>>> import numpy as np
>>> np.set_printoptions(suppress=True, linewidth=100)
>>> F = np.loadtxt("w.csv", delimiter=",")
>>> F
array([[-0.66,  0.3 , -0.1 ,  0.72, -0.34, -0.6 , -0.34,  0.08,  0.24],
       [ 3.15, -0.95,  0.35, -4.1 ,  1.75,  2.6 ,  1.95, -0.6 , -1.7 ],
       [-0.75,  0.63, -0.19,  0.42, -0.31, -0.84, -0.19, -0.04, -0.06],
       [-2.4 , -0.21, -0.02,  4.41, -1.58, -1.47, -2.12,  0.88,  2.37],
       [ 0.81,  1.27, -0.31, -3.14,  0.85, -0.16,  1.53, -0.84, -2.18],
       [-1.86, -0.07, -0.04,  3.29, -1.2 , -1.19, -1.58,  0.64,  1.73],
       [ 0.54,  0.14, -0.02, -1.12,  0.38,  0.28,  0.54, -0.24, -0.64],
       [ 3.15, -0.42,  0.21, -4.83,  1.89,  2.31,  2.31, -0.84, -2.31]])
>>> # looks like rank 2
>>> np.unique(F.round(6), axis=0).shape
(8, 9)
>>> np.round(np.trace(np.linalg.pinv(F) @ F), 2)
np.float64(2.0)
>>> np.allclose(F[:-1].T @ np.linalg.lstsq(F[:-1].T, F[-1])[0], F[-1])
True
>>> np.abs(np.diag(np.linalg.qr(F)[1])) > 1e-9
array([ True,  True, False, False, False, False, False, False])
>>> left, sv, VT = np.linalg.svd(F)
>>> sv.round(2) + 0
array([13.41,  3.06,  0.  ,  0.  ,  0.  ,  0.  ,  0.  ,  0.  ])
>>> M2 = left[:, :2] @ np.diag(sv[:2]) @ VT[:2]
>>> np.linalg.matrix_rank(M2)
np.int64(2)
>>> M2.round(2)
array([[-0.66,  0.3 , -0.1 ,  0.72, -0.34, -0.6 , -0.34,  0.08,  0.24],
       [ 3.15, -0.95,  0.35, -4.1 ,  1.75,  2.6 ,  1.95, -0.6 , -1.7 ],
       [-0.75,  0.63, -0.19,  0.42, -0.31, -0.84, -0.19, -0.04, -0.06],
       [-2.4 , -0.21, -0.02,  4.41, -1.58, -1.47, -2.12,  0.88,  2.37],
       [ 0.81,  1.27, -0.31, -3.14,  0.85, -0.16,  1.53, -0.84, -2.18],
       [-1.86, -0.07, -0.04,  3.29, -1.2 , -1.19, -1.58,  0.64,  1.73],
       [ 0.54,  0.14, -0.02, -1.12,  0.38,  0.28,  0.54, -0.24, -0.64],
       [ 3.15, -0.42,  0.21, -4.83,  1.89,  2.31,  2.31, -0.84, -2.31]])
>>> np.linalg.matrix_rank(F, rtol=0.05)
np.int64(2)
>>> round(float(np.linalg.norm(F - M2) / np.linalg.norm(F)), 2)
0.0
>>> np.round(np.linalg.norm(F, 2), 2)
np.float64(13.41)
>>> round(np.linalg.norm(F) ** 2 / np.linalg.norm(F, 2) ** 2, 2)
np.float64(1.05)
>>> np.round(np.linalg.norm(F, axis=0), 2)
array([5.57, 1.8 , 0.56, 9.07, 3.41, 4.1 , 4.35, 1.74, 4.7 ])
